$ python -q
>>> import numpy as np
>>> from numpy import linalg as LA
>>> np.set_printoptions(precision=2, suppress=True, linewidth=120, sign=" ")
>>> out = np.array([[-3, 0, 1], [-2, 0, 2], [1, 3, 3]])
>>> mat = np.triu(out)
>>> mat
array([[-3,  0,  1],
       [ 0,  0,  2],
       [ 0,  0,  3]])
>>> rng = np.random.default_rng(252187)
>>> labels = rng.permutation(3)
>>> labels
array([ 1,  0,  2])
>>> out = mat[labels][:, labels]
>>> print(np.diag(out))
[ 0 -3  3]
>>> np.sort(np.abs(LA.eigvals(out)))
array([ 0.,  3.,  3.])
>>> np.trace(out)
np.int64(0)
>>> out
array([[ 0,  0,  2],
       [ 0, -3,  1],
       [ 0,  0,  3]])
>>> round(LA.det(out), 2), round(LA.det(mat[labels]), 2)
(np.float64(0.0), np.float64(0.0))
>>> Uu, sigma, VT = LA.svd(mat)
>>> evecs = VT[:(sigma > 1e-8).sum()]
>>> vec = mat[0] + 5 * mat[2] + rng.integers(2) * np.eye(3)[0]
>>> vec
array([-3.,  0., 16.])
>>> np.diag(evecs.T @ evecs)
array([ 1.,  0.,  1.])
>>> r = LA.matrix_rank(mat)
>>> r
np.int64(2)
>>> null = LA.svd(mat)[2][r:].T
>>> print(np.allclose(mat @ null, 0))
True
>>> null[:, 0] / null[np.abs(null[:, 0]).round(6).argmax(), 0]
array([-0.,  1., -0.])
>>> LA.matrix_rank(mat.T @ mat), LA.matrix_rank(mat @ mat.T)
(np.int64(2), np.int64(2))
>>> W0 = np.loadtxt("block13.csv", delimiter=",")
>>> W0
array([[-2.44, -6.78,  6.93],
       [-7.64, -5.58,  3.25],
       [ 9.77, -1.56,  1.44],
       [-5.05,  6.15,  6.06],
       [ 2.84,  8.22,  4.94],
       [-0.18, -3.67, -9.3 ],
       [ 8.35, -2.19, -5.05],
       [ 7.79,  0.65, -6.23],
       [ 1.77,  9.51, -2.54],
       [-7.36,  3.82,  5.59],
       [-0.18, -8.57,  5.15],
       [ 0.19,  7.71,  6.36],
       [ 9.7 , -0.42,  2.38],
       [ 4.65, -8.06, -3.67],
       [ 3.39, -6.65,  6.65],
       [ 3.82,  7.92,  4.77],
       [ 9.42,  1.86, -2.78],
       [ 0.72, -1.06, -9.92],
       [-8.6 ,  3.85, -3.35],
       [ 9.37, -1.24, -3.26],
       [ 9.21,  2.52,  2.99],
       [-0.4 , -4.79, -8.77],
       [-6.32, -2.43, -7.36],
       [ 4.63, -0.72,  8.83],
       [ 4.2 , -0.41, -9.06],
       [ 9.78,  1.46, -1.46],
       [-1.55, -8.86, -4.38],
       [-4.4 , -3.92,  8.08]])
>>> vec = np.array([0, 2, 0])
>>> target = W0 @ vec
>>> np.round(LA.lstsq(W0, target)[0], 2) + 0
array([ 0.,  2.,  0.])
>>> target = target + 0.05 * rng.normal(size=28)
>>> target
array([-13.51, -11.13,  -3.1 ,  12.3 ,  16.37,  -7.36,  -4.31,   1.36,  19.01,   7.64, -17.11,  15.44,  -0.92, -16.06,
       -13.34,  15.96,   3.75,  -2.08,   7.66,  -2.48,   5.03,  -9.73,  -4.93,  -1.4 ,  -0.83,   2.9 , -17.74,  -7.84])
>>> b, *_ = LA.lstsq(W0, target)
>>> b.round()
array([ 0.,  2.,  0.])
>>> [round(float(LA.norm(LA.solve(W0.T @ W0 + lam * np.eye(3), W0.T @ target))), 2) for lam in (0, 1, 10, 100)]
[2.0, 2.0, 1.97, 1.76]
>>> labels = rng.permutation(3)
>>> out = W0[:, labels] * rng.choice([-1, 1], 3)
>>> out
array([[ 6.78,  2.44, -6.93],
       [ 5.58,  7.64, -3.25],
       [ 1.56, -9.77, -1.44],
       [-6.15,  5.05, -6.06],
       [-8.22, -2.84, -4.94],
       [ 3.67,  0.18,  9.3 ],
       [ 2.19, -8.35,  5.05],
       [-0.65, -7.79,  6.23],
       [-9.51, -1.77,  2.54],
       [-3.82,  7.36, -5.59],
       [ 8.57,  0.18, -5.15],
       [-7.71, -0.19, -6.36],
       [ 0.42, -9.7 , -2.38],
       [ 8.06, -4.65,  3.67],
       [ 6.65, -3.39, -6.65],
       [-7.92, -3.82, -4.77],
       [-1.86, -9.42,  2.78],
       [ 1.06, -0.72,  9.92],
       [-3.85,  8.6 ,  3.35],
       [ 1.24, -9.37,  3.26],
       [-2.52, -9.21, -2.99],
       [ 4.79,  0.4 ,  8.77],
       [ 2.43,  6.32,  7.36],
       [ 0.72, -4.63, -8.83],
       [ 0.41, -4.2 ,  9.06],
       [-1.46, -9.78,  1.46],
       [ 8.86,  1.55,  4.38],
       [ 3.92,  4.4 , -8.08]])
>>> Uu, _, VT = LA.svd(W0.T @ out)
>>> np.round(LA.lstsq(W0, out)[0], 2) + 0
array([[ 0., -1.,  0.],
       [-1.,  0.,  0.],
       [ 0.,  0., -1.]])
>>> labels
array([ 1,  0,  2])
>>> Xc = W0 - W0.mean(axis=0)
>>> evecs = LA.svd(Xc)[2][:2]
>>> out = Xc - Xc @ evecs.T @ evecs
>>> round(float(LA.norm(out) / LA.norm(Xc)), 2)
0.49
>>> np.diag(evecs.T @ evecs)
array([ 0.87,  0.36,  0.77])
>>> out.std(axis=0)
array([ 1.74,  3.86,  2.3 ])
>>> arr = np.load("mat.npy")
>>> print(arr)
[[38.43  0.02 19.48]
 [40.82 -0.72 19.96]
 [40.69  0.64 20.38]
 [40.86 -0.95 22.74]
 [40.02 -0.12 19.84]
 [40.86 -0.26 19.23]
 [39.46  0.93 18.73]
 [40.29  0.57 19.68]
 [41.07  0.45 19.86]
 [39.    0.11 18.84]
 [40.79  0.23 20.31]
 [38.94  0.28 20.21]
 [39.72  0.94 19.58]
 [38.45  0.4  18.27]
 [39.4   1.63 19.91]
 [40.02  0.39 19.79]
 [40.36  0.98 20.5 ]
 [39.62  0.24 19.77]
 [39.02 -0.36 20.47]
 [40.45 -0.92 19.54]
 [39.82  1.23 19.58]
 [37.8   0.   19.84]]
>>> D = LA.norm(arr[:, None] - arr[None], axis=-1)
>>> LA.matrix_rank(D ** 2)
np.int64(5)
>>> D.mean(axis=1).argmax()
np.int64(3)
>>> D.shape
(22, 22)
>>> np.flatnonzero(D[13] < D.mean() / 2)
array([  9,  13])
>>> Uu, sigma, VT = LA.svd(arr)
>>> print(np.argmax(sigma[:-1] / (sigma[1:] + 1e-6)) + 1)
1
>>> out = Uu[:, :1] @ np.diag(sigma[:1]) @ VT[:1]
>>> LA.matrix_rank(out)
np.int64(1)
>>> LA.matrix_rank(arr, rtol=0.05)
np.int64(1)
>>> labels = arr[:, 2] > np.median(arr[:, 2])
>>> r0 = arr[labels].mean(axis=0) - arr[~labels].mean(axis=0)
>>> np.argsort(-np.abs(r0).round(6), kind="stable")
array([ 2,  0,  1])
>>> labels.astype(int)
array([ 0,  1,  1,  1,  1,  0,  0,  0,  1,  0,  1,  1,  0,  0,  1,  0,  1,  0,  1,  0,  0,  1])
>>> Q, evecs = LA.qr(arr[:, :1])[0], LA.qr(arr[:, 1:])[0]
>>> sigma = LA.svd(Q.T @ evecs, compute_uv=False)
>>> print(round(LA.norm(Q @ Q.T - evecs @ evecs.T, 2), 2))
1.0
>>> print(np.degrees(np.arccos(sigma.clip(0, 1))))
[ 2.16]
>>> M = np.load("m.npy")
>>> M
array([[-2.52,  1.02,  0.89,  0.89],
       [ 0.  , -2.02,  2.21,  0.09],
       [-1.61, -1.4 , -1.21, -1.73],
       [-0.23, -1.38, -1.36,  2.28]])
>>> labels = rng.permutation(4)
>>> labels
array([ 3,  2,  0,  1])
>>> out = M[labels][:, labels]
>>> np.sort(np.abs(LA.eigvals(out)))
array([ 3.,  3.,  3.,  3.])
>>> Q = M.astype(float).copy()
>>> for j in range(4):
...     Q[:, j] -= Q[:, :j] @ (Q[:, :j].T @ Q[:, j])
...     Q[:, j] /= LA.norm(Q[:, j])
... 
>>> print(Q)
[[-0.84  0.34  0.3   0.3 ]
 [ 0.   -0.67  0.74  0.03]
 [-0.54 -0.47 -0.4  -0.58]
 [-0.08 -0.46 -0.45  0.76]]
>>> np.round(Q.T @ Q, 2) + 0
array([[ 1.,  0.,  0.,  0.],
       [ 0.,  1.,  0.,  0.],
       [ 0.,  0.,  1.,  0.],
       [ 0.,  0.,  0.,  1.]])
>>> A = np.minimum.outer(np.arange(1, 5), np.arange(1, 5)) * 5
>>> A
array([[  5,   5,   5,   5],
       [  5,  10,  10,  10],
       [  5,  10,  15,  15],
       [  5,  10,  15,  20]])
>>> # equal to its transpose
>>> LA.svd(M, compute_uv=False)
array([ 3.,  3.,  3.,  3.])
>>> round(M[:, 1] @ M[:, 3], 2)
np.float64(-0.0)
>>> ev, evecs = LA.eig(A)
>>> np.sort(LA.eigvals(A @ A))
array([    2.  ,     4.54,    25.  ,  1718.46])
>>> np.sort(LA.eigvals(LA.inv(A)))
array([ 0.02,  0.2 ,  0.47,  0.71])
>>> out = A + rng.integers(-2, 3, (4, 1)) @ rng.integers(-2, 3, (1, 4))
>>> out
array([[  7,   3,   5,   4],
       [  5,  10,  10,  10],
       [  9,   6,  15,  13],
       [  1,  14,  15,  22]])
>>> LA.matrix_rank(out - A, tol=1e-8)
np.int64(1)
>>> out - A
array([[ 2, -2,  0, -1],
       [ 0,  0,  0,  0],
       [ 4, -4,  0, -2],
       [-4,  4,  0,  2]])
>>> out = A / np.sqrt((A ** 2).mean(axis=1, keepdims=True))
>>> LA.matrix_rank(out) == LA.matrix_rank(A)
np.True_
>>> A - A.mean(axis=1, keepdims=True)
array([[ 0.  ,  0.  ,  0.  ,  0.  ],
       [-3.75,  1.25,  1.25,  1.25],
       [-6.25, -1.25,  3.75,  3.75],
       [-7.5 , -2.5 ,  2.5 ,  7.5 ]])
>>> LA.matrix_rank(A - A.mean(axis=1, keepdims=True))
np.int64(3)
>>> print(LA.norm(out, axis=1))
[ 2.  2.  2.  2.]
>>> out[0]
array([ 1.,  1.,  1.,  1.])
>>> Q, _ = LA.qr(np.array([[-0.8, -0.9, -1.7],
...     [-0.9, 1.4, 1.7],
...     [-1.0, 0.3, -0.5],
...     [-1.7, -0.4, -0.5],
...     [-1.1, -2.7, -0.6]]))
>>> feats = Q @ Q.T
>>> feats
array([[ 0.52, -0.33,  0.28,  0.25, -0.02],
       [-0.33,  0.76,  0.11,  0.24, -0.04],
       [ 0.28,  0.11,  0.31,  0.32, -0.16],
       [ 0.25,  0.24,  0.32,  0.46,  0.16],
       [-0.02, -0.04, -0.16,  0.16,  0.95]])
>>> # a projection of rank 3
>>> cov = feats.T @ feats
>>> np.round(np.trace(cov), 2), (feats ** 2).sum()
(np.float64(3.0), np.float64(3.0))
>>> np.round(LA.svd(feats, compute_uv=False) ** 2, 2) + 0
array([ 1.,  1.,  1.,  0.,  0.])
>>> LA.matrix_rank(cov)
np.int64(3)
>>> cov
array([[ 0.52, -0.33,  0.28,  0.25, -0.02],
       [-0.33,  0.76,  0.11,  0.24, -0.04],
       [ 0.28,  0.11,  0.31,  0.32, -0.16],
       [ 0.25,  0.24,  0.32,  0.46,  0.16],
       [-0.02, -0.04, -0.16,  0.16,  0.95]])
>>> (feats @ feats.T).shape
(5, 5)
>>> np.einsum("ii->", feats)
np.float64(3.0)
>>> np.round(np.poly(feats), 2) + 0
array([ 1., -3.,  3., -1.,  0.,  0.])
>>> round(LA.eigvals(feats).sum().real, 2)
np.float64(3.0)
>>> np.allclose(feats @ feats.T, feats.T @ feats)
True
>>> print(round(float(np.abs(LA.eigvals(feats)).max()), 2))
1.0
>>> np.allclose(feats, feats.T)
True
>>> round(float(LA.det(feats)), 2)
-0.0
>>> (feats + feats.T) / 2
array([[ 0.52, -0.33,  0.28,  0.25, -0.02],
       [-0.33,  0.76,  0.11,  0.24, -0.04],
       [ 0.28,  0.11,  0.31,  0.32, -0.16],
       [ 0.25,  0.24,  0.32,  0.46,  0.16],
       [-0.02, -0.04, -0.16,  0.16,  0.95]])
>>> LA.matrix_power(feats, 4)
array([[ 0.52, -0.33,  0.28,  0.25, -0.02],
       [-0.33,  0.76,  0.11,  0.24, -0.04],
       [ 0.28,  0.11,  0.31,  0.32, -0.16],
       [ 0.25,  0.24,  0.32,  0.46,  0.16],
       [-0.02, -0.04, -0.16,  0.16,  0.95]])
>>> cent = np.array([[1, 2, -3, -1], [-3, -1, -2, -2], [0, 2, 1, -2], [3, 2, -2, -1]])
>>> data = (rng.random((16, 4)) < 0.25) @ cent
>>> data
array([[ 4,  4, -5, -2],
       [-3, -1, -2, -2],
       [ 4,  4, -5, -2],
       [-3, -1, -2, -2],
       [ 0,  0,  0,  0],
       [ 0,  0,  0,  0],
       [-2,  1, -5, -3],
       [ 0,  0,  0,  0],
       [-3,  1, -1, -4],
       [-3,  1, -1, -4],
       [ 3,  4, -1, -3],
       [ 0,  2,  1, -2],
       [-3, -1, -2, -2],
       [ 3,  4, -1, -3],
       [ 0,  2,  1, -2],
       [ 1,  2, -3, -1]])
>>> # row 2 repeats row 0
>>> cov = np.cov(data, rowvar=False)
>>> np.argsort(-data.std(axis=0).round(6), kind="stable")
array([ 0,  2,  1,  3])
>>> round(np.corrcoef(data[:, 1], data[:, 2])[0, 1], 2)
np.float64(-0.27)
>>> np.argwhere(np.triu(np.abs(np.corrcoef(data.T)) > 0.8, 1))
array([[ 0,  1]])
>>> print(LA.eigvalsh(cov)[::-1])
[ 9.89  3.75  2.    0.05]
>>> Xc = data - data.mean(axis=0)
>>> Uu, sigma, VT = LA.svd(Xc, full_matrices=False)
>>> np.abs(VT[0]).argmax()
np.int64(0)
>>> print(Xc.mean(axis=0))
[ 0.  0.  0.  0.]
>>> np.abs(Uu[:, 0]).argmax()
np.int64(0)
>>> np.abs(VT[-1])
array([ 0.49,  0.69,  0.04,  0.53])
>>> (np.sign(Uu[:, 0]) == np.sign(Uu[0, 0])).astype(int)
array([ 1,  0,  1,  0,  0,  0,  0,  0,  0,  0,  1,  0,  0,  1,  0,  1])
>>> cent = data[[0, 8]].astype(float)
>>> for _ in range(5):
...     labels = LA.norm(data[:, None] - cent, axis=-1).argmin(axis=1)
...     cent = np.array([data[labels == j].mean(axis=0) for j in range(2)])
... 
>>> labels
array([ 0,  1,  0,  1,  1,  1,  1,  1,  1,  1,  0,  1,  1,  0,  1,  0])
>>> print(np.abs(cent[1] - cent[0]).argmax())
0
>>> cent[1] - cent[0]
array([-4.55, -3.24,  2.  ,  0.29])
